$ python3 -q
>>> import numpy as np
>>> import numpy.linalg as la
>>> np.set_printoptions(precision=3, suppress=True, linewidth=200)
>>> r0 = np.array([3, 2, 3, 1, 3]) + 0.5
>>> M = np.outer(r0, r0) / (r0 @ r0)
>>> M
array([[0.271, 0.193, 0.271, 0.116, 0.271],
       [0.193, 0.138, 0.193, 0.083, 0.193],
       [0.271, 0.193, 0.271, 0.116, 0.271],
       [0.116, 0.083, 0.116, 0.05 , 0.116],
       [0.271, 0.193, 0.271, 0.116, 0.271]])
>>> W = np.array([[2, 1, 3, 0], [1, 0, 1, 1], [3, 1, 2, 0], [1, 2, 2, 0], [2, 0, 2, 1]])
>>> c = np.array([5, 3, 0, -3])
>>> hid = np.maximum(M @ W + c, 0)
>>> print(hid)
[[7.204 3.773 2.32  0.   ]
 [6.575 3.552 1.657 0.   ]
 [7.204 3.773 2.32  0.   ]
 [5.945 3.331 0.994 0.   ]
 [7.204 3.773 2.32  0.   ]]
>>> la.matrix_rank(hid)
np.int64(2)
>>> (hid > 0).mean(axis=0)
array([1., 1., 1., 0.])
>>> C = np.array([[2, -2, 2], [-3, -3, 1], [-1, 0, -3], [-3, -1, 3]])
>>> print(W @ C)
[[-2 -7 -4]
 [-2 -3  2]
 [ 1 -9  1]
 [-6 -8 -2]
 [-1 -5  1]]
>>> np.argsort(-la.norm(M, axis=0).round(6), kind="stable")[:3]
array([0, 2, 4])
>>> la.cond(M) > 100
np.True_
>>> round(la.norm(M, 2) / la.norm(M), 3)
np.float64(1.0)
>>> C = np.array([[2, -5, 2, -3, 5, 1], [-4, -3, -4, 3, -2, -2]])
>>> K = np.repeat(C, 29 // 2, axis=0)
>>> rng = np.random.default_rng(86335)
>>> K = K + 0.3 * rng.normal(size=K.shape)
>>> print(K)
[[ 1.917 -4.854  1.477 -3.097  5.324  1.241]
 [ 2.213 -5.008  2.042 -2.355  5.253  0.777]
 [ 2.006 -4.885  2.024 -3.401  4.909  1.074]
 [ 1.543 -5.487  1.696 -2.615  5.239  0.719]
 [ 2.463 -4.545  2.207 -3.011  5.571  1.021]
 [ 2.054 -5.351  2.372 -3.562  4.954  0.654]
 [ 2.061 -4.754  1.824 -2.692  5.649  0.794]
 [ 1.585 -5.599  2.093 -2.89   5.239  0.643]
 [ 2.068 -5.163  1.803 -2.739  4.895  1.429]
 [ 2.282 -5.084  1.963 -2.989  4.752  1.125]
 [ 2.095 -5.084  2.036 -3.099  4.915  0.654]
 [ 1.807 -5.183  2.499 -3.523  5.263  0.959]
 [ 1.873 -4.445  2.065 -2.791  5.475  0.776]
 [ 2.125 -5.038  2.214 -3.092  4.953  1.289]
 [-4.804 -2.686 -4.417  2.606 -2.03  -2.271]
 [-4.177 -3.04  -4.138  3.475 -1.717 -2.169]
 [-4.002 -2.81  -3.721  2.898 -1.955 -1.983]
 [-3.977 -3.096 -4.2    3.312 -1.884 -2.132]
 [-3.881 -2.808 -3.969  3.292 -2.08  -2.297]
 [-4.149 -3.29  -3.997  3.13  -1.859 -2.186]
 [-3.966 -2.714 -3.274  3.123 -2.186 -2.431]
 [-3.851 -3.432 -3.859  3.063 -2.347 -2.088]
 [-3.359 -3.363 -4.307  3.217 -1.861 -1.42 ]
 [-3.983 -2.801 -3.49   3.274 -1.766 -1.976]
 [-3.827 -2.979 -3.957  3.287 -2.125 -2.326]
 [-3.881 -2.648 -4.098  3.289 -1.975 -1.754]
 [-4.044 -3.049 -4.176  3.177 -1.387 -1.385]
 [-4.443 -3.096 -4.308  2.504 -2.256 -1.939]]
>>> z = K[:, 1] > np.median(K[:, 1])
>>> r0 = K[z].mean(axis=0) - K[~z].mean(axis=0)
>>> ((K - K.mean(axis=0)) @ r0 > 0).astype(int)
array([0, 0, 0, 0, 0, 0, 0, 0, 0, 0, 0, 0, 0, 0, 1, 1, 1, 1, 1, 1, 1, 1, 1, 1, 1, 1, 1, 1])
>>> r0
array([-6.031,  2.048, -6.016,  6.108, -7.13 , -2.965])
>>> (((K - K.mean(axis=0)) @ r0 > 0) == z).mean()
np.float64(1.0)
